% ipython --no-banner

In [1]: import numpy as np

In [2]: from numpy import linalg as LA

In [3]: np.set_printoptions(precision=2, suppress=True, linewidth=200, legacy="1.25")

In [4]: def rnd(a):
   ...:     return np.round(a, 2) + 0
   ...: 

In [5]: X, _ = LA.qr(np.array([[0.4, 0.6, 0.4, 0.2, -0.2, 1.5],
   ...:     [-1.3, 0.2, -0.1, 1.3, -0.6, -2.6],
   ...:     [-1.2, 0.3, -1.3, -1.2, -0.6, -0.7],
   ...:     [0.1, -0.4, 0.0, -0.6, 1.6, -1.4],
   ...:     [0.8, -0.6, -1.2, 1.1, 0.1, 0.6],
   ...:     [0.0, 0.2, 0.1, 1.0, -0.9, -0.7]]))

In [6]: print(rnd(X))
[[-0.2  -0.75 -0.21  0.09 -0.58 -0.1 ]
 [ 0.65  0.11  0.18  0.63 -0.31 -0.2 ]
 [ 0.6  -0.03 -0.68 -0.39 -0.01  0.15]
 [-0.05  0.41  0.21 -0.28 -0.71  0.45]
 [-0.4   0.45 -0.64  0.43 -0.14 -0.11]
 [ 0.   -0.22 -0.05  0.43  0.23  0.84]]

In [7]: Q, V = LA.qr(X[:, :2])[0], LA.qr(X[:, 2:])[0]

In [8]: sv = LA.svd(Q.T @ V, compute_uv=False)

In [9]: print(rnd(LA.norm(Q @ Q.T - V @ V.T, 2)))
1.0

In [10]: print(np.degrees(np.arccos(sv.clip(0, 1))))
[90. 90.]

In [11]: print(rnd(LA.pinv(X)))
[[-0.2   0.65  0.6  -0.05 -0.4   0.  ]
 [-0.75  0.11 -0.03  0.41  0.45 -0.22]
 [-0.21  0.18 -0.68  0.21 -0.64 -0.05]
 [ 0.09  0.63 -0.39 -0.28  0.43  0.43]
 [-0.58 -0.31 -0.01 -0.71 -0.14  0.23]
 [-0.1  -0.2   0.15  0.45 -0.11  0.84]]

In [12]: print(rnd(LA.svd(X, compute_uv=False)))
[1. 1. 1. 1. 1. 1.]

In [13]: print(rnd(LA.norm(X, axis=0)))
[1. 1. 1. 1. 1. 1.]

In [14]: out = np.inv(X)
AttributeError: module 'numpy' has no attribute 'inv'


In [15]: out = LA.inv(X)

In [16]: print(rnd(LA.inv(out)))
[[-0.2  -0.75 -0.21  0.09 -0.58 -0.1 ]
 [ 0.65  0.11  0.18  0.63 -0.31 -0.2 ]
 [ 0.6  -0.03 -0.68 -0.39 -0.01  0.15]
 [-0.05  0.41  0.21 -0.28 -0.71  0.45]
 [-0.4   0.45 -0.64  0.43 -0.14 -0.11]
 [ 0.   -0.22 -0.05  0.43  0.23  0.84]]

In [17]: print(rnd(LA.cond(X)))
1.0

In [18]: x = np.array([-5, -4, 3, 5, -1, 5])

In [19]: y = X @ x

In [20]: beta, lr = np.zeros(6), 1 / LA.norm(X, 2) ** 2

In [21]: for i in range(250):
    ...:     beta -= lr * X.T @ (X @ beta - y)
    ...:     if i % 50 == 0: print(i, round(LA.norm(X @ beta - y), 2))
    ...: 
0 0.0
50 0.0
100 0.0
150 0.0
200 0.0

In [22]: print(rnd(LA.cond(X)))
1.0

In [23]: J = np.loadtxt("sample4.csv", delimiter=",")

In [24]: print(rnd(J))
[[-0.26  0.93  0.26]
 [-0.26  0.19 -0.95]
 [-0.93 -0.32  0.2 ]]

In [25]: print(rnd(J @ J))
[[-0.42 -0.15 -0.9 ]
 [ 0.9   0.09 -0.43]
 [ 0.15 -0.98  0.1 ]]

In [26]: print(rnd(np.sort(np.abs(LA.eigvals(J)))))
[1. 1. 1.]

In [27]: print(rnd(LA.matrix_power(J, 3)))
[[ 0.98 -0.13 -0.14]
 [ 0.14  0.99  0.06]
 [ 0.13 -0.08  0.99]]

In [28]: out = np.array([[1, 7], [9, 7], [9, 9], [2, 7], [1, 0], [8, 0]])

In [29]: basis = np.array([[-2, 3, 1, -2, -1, -2, 3, -3], [-2, 2, -2, -1, -1, 0, 2, -2]])

In [30]: E = out @ basis

In [31]: print(E)
[[-16  17 -13  -9  -8  -2  17 -17]
 [-32  41  -5 -25 -16 -18  41 -41]
 [-36  45  -9 -27 -18 -18  45 -45]
 [-18  20 -12 -11  -9  -4  20 -20]
 [ -2   3   1  -2  -1  -2   3  -3]
 [-16  24   8 -16  -8 -16  24 -24]]

In [32]: x = np.array([9, 6, 9, 6, 9, 6])

In [33]: y = X @ x

In [34]: print(rnd(y))
[-13.47   7.98  -2.36  -1.47  -5.99   7.89]

In [35]: print(rnd(LA.solve(X.T, X[1])))
[0. 1. 0. 0. 0. 0.]

In [36]: print(rnd(LA.solve(X, 2 * y)))
[18. 12. 18. 12. 18. 12.]

In [37]: print(rnd(LA.solve(X, y + X[:, 3])))
[9. 6. 9. 7. 9. 6.]

In [38]: Uu, sv, VT = LA.svd(E)

In [39]: V = VT[:(sv > 1e-8).sum()]

In [40]: rng = np.random.default_rng(4850)

In [41]: x = E[1] + -3 * E[3] + rng.integers(2) * np.eye(8)[0]

In [42]: print(x)
[ 23. -19.  31.   8.  11.  -6. -19.  19.]

In [43]: print(rnd(V.T @ V))
[[ 0.18 -0.18  0.2   0.09  0.09 -0.01 -0.18  0.18]
 [-0.18  0.23 -0.02 -0.14 -0.09 -0.11  0.23 -0.23]
 [ 0.2  -0.02  0.75 -0.08  0.1  -0.36 -0.02  0.02]
 [ 0.09 -0.14 -0.08  0.1   0.04  0.11 -0.14  0.14]
 [ 0.09 -0.09  0.1   0.04  0.05 -0.01 -0.09  0.09]
 [-0.01 -0.11 -0.36  0.11 -0.01  0.24 -0.11  0.11]
 [-0.18  0.23 -0.02 -0.14 -0.09 -0.11  0.23 -0.23]
 [ 0.18 -0.23  0.02  0.14  0.09  0.11 -0.23  0.23]]

In [44]: print(LA.matrix_rank(np.vstack([E, x])))
3

In [45]: print(np.allclose(V.T @ V @ x, x))
False

In [46]: r = LA.matrix_rank(E)

In [47]: print(r)
2

In [48]: ns = LA.svd(E)[2][r:].T

In [49]: print([int(LA.matrix_rank(np.delete(E, i, axis=0))) for i in range(6)])
[2, 2, 2, 2, 2, 2]

In [50]: print(rnd(ns @ ns.T))
[[ 0.82  0.18 -0.2  -0.09 -0.09  0.01  0.18 -0.18]
 [ 0.18  0.77  0.02  0.14  0.09  0.11 -0.23  0.23]
 [-0.2   0.02  0.25  0.08 -0.1   0.36  0.02 -0.02]
 [-0.09  0.14  0.08  0.9  -0.04 -0.11  0.14 -0.14]
 [-0.09  0.09 -0.1  -0.04  0.95  0.01  0.09 -0.09]
 [ 0.01  0.11  0.36 -0.11  0.01  0.76  0.11 -0.11]
 [ 0.18 -0.23  0.02  0.14  0.09  0.11  0.77  0.23]
 [-0.18  0.23 -0.02 -0.14 -0.09 -0.11  0.23  0.77]]

In [51]: K = np.load("block6.npy")

In [52]: print(K)
[[ 0. -1.  1. -3.  3.]
 [ 0. -1.  2. -2.  3.]
 [ 2.  2.  0.  3.  2.]
 [ 0.  0.  0.  4.  3.]
 [ 0.  0.  0.  0.  0.]]

In [53]: x = np.array([0, -3, 0, 6, -6, -2])

In [54]: print(rnd(np.sort(np.abs(np.degrees(np.angle(LA.eigvals(X)))))))
[  0.    62.86  62.86 129.06 129.06 180.  ]

In [55]: print(rnd(X.T @ (X @ x)))
[ 0. -3.  0.  6. -6. -2.]

In [56]: print(rnd(np.abs(LA.eigvals(X))))
[1. 1. 1. 1. 1. 1.]

In [57]: print([p for p in range(1, 25) if np.allclose(LA.matrix_power(X, p), np.eye(6))])
[]

In [58]: z = rng.permutation(5)

In [59]: print(z)
[0 1 4 2 3]

In [60]: out = K[z][:, z]

In [61]: print(rnd(LA.det(out)), rnd(LA.det(K[z])))
0.0 0.0

In [62]: print(out)
[[ 0. -1.  3.  1. -3.]
 [ 0. -1.  3.  2. -2.]
 [ 0.  0.  0.  0.  0.]
 [ 2.  2.  2.  0.  3.]
 [ 0.  0.  3.  0.  4.]]

In [63]: u = np.array([0, 1, 0])

In [64]: print(np.convolve(K[2], u))
[0. 2. 2. 0. 3. 2. 0.]

In [65]: print(np.correlate(K[2], K[3], "full"))
[ 6. 14.  8.  9. 18.  8.  0.  0.  0.]

In [66]: u = np.array([3, 1])

In [67]: print(rnd(np.polyval(u, X[5])))
[1.   0.35 0.84 2.29 1.68 3.53]

In [68]: Uu, sv, VT = LA.svd(K)

In [69]: V = VT[:(sv > 1e-8).sum()]

In [70]: x = K[4] + -1 * K[0] + rng.integers(2) * np.eye(5)[1]

In [71]: print(x)
[ 0.  1. -1.  3. -3.]

In [72]: print(rnd(np.diag(V.T @ V)))
[0.52 0.5  0.99 0.99 0.99]

In [73]: print(rnd(V.T @ V))
[[ 0.52  0.49  0.06 -0.06  0.08]
 [ 0.49  0.5  -0.06  0.06 -0.08]
 [ 0.06 -0.06  0.99  0.01 -0.01]
 [-0.06  0.06  0.01  0.99  0.01]
 [ 0.08 -0.08 -0.01  0.01  0.99]]

In [74]: print(np.allclose(V.T @ V @ x, x))
True

In [75]: print(rnd(LA.norm(x - V.T @ V @ x)))
0.0

In [76]: out = np.array([[-2, 0, 0, 0, -2, -2], [0, 0, 1, 0, -1, 1], [1, 1, 2, 1, 2, -1]])

In [77]: feats = out.T @ out

In [78]: print(feats)
[[ 5  1  2  1  6  3]
 [ 1  1  2  1  2 -1]
 [ 2  2  5  2  3 -1]
 [ 1  1  2  1  2 -1]
 [ 6  2  3  2  9  1]
 [ 3 -1 -1 -1  1  6]]

In [79]: Uu, sv, VT = LA.svd(feats)

In [80]: V = VT[:(sv > 1e-8).sum()]

In [81]: x = feats[0] + 5 * feats[3] + rng.integers(2) * np.eye(6)[1]

In [82]: print(x)
[10.  6. 12.  6. 16. -2.]

In [83]: print(np.allclose(V.T @ V @ x, x))
True

In [84]: print(rnd(V.T @ V))
[[ 0.34  0.03  0.08  0.03  0.37  0.29]
 [ 0.03  0.1   0.23  0.1   0.1  -0.13]
 [ 0.08  0.23  0.86  0.23 -0.11  0.03]
 [ 0.03  0.1   0.23  0.1   0.1  -0.13]
 [ 0.37  0.1  -0.11  0.1   0.76 -0.13]
 [ 0.29 -0.13  0.03 -0.13 -0.13  0.84]]

In [85]: vals, V = LA.eigh(feats)

In [86]: print(rnd(LA.eigvalsh(feats + 5 * np.eye(6))))
[ 5.    5.    5.    7.86 13.1  21.04]

In [87]: print(rnd(LA.svd(feats, compute_uv=False)))
[16.04  8.1   2.86  0.    0.    0.  ]

In [88]: print(np.abs(V[:, -1]).round(6).argmax())
4

In [89]: print(rnd(vals))
[ 0.    0.    0.    2.86  8.1  16.04]

In [90]: print(rnd(V.T @ V))
[[1. 0. 0. 0. 0. 0.]
 [0. 1. 0. 0. 0. 0.]
 [0. 0. 1. 0. 0. 0.]
 [0. 0. 0. 1. 0. 0.]
 [0. 0. 0. 0. 1. 0.]
 [0. 0. 0. 0. 0. 1.]]

In [91]: print(rnd(LA.eigvalsh(feats @ feats)))
[  0.     0.     0.     8.21  65.56 257.23]
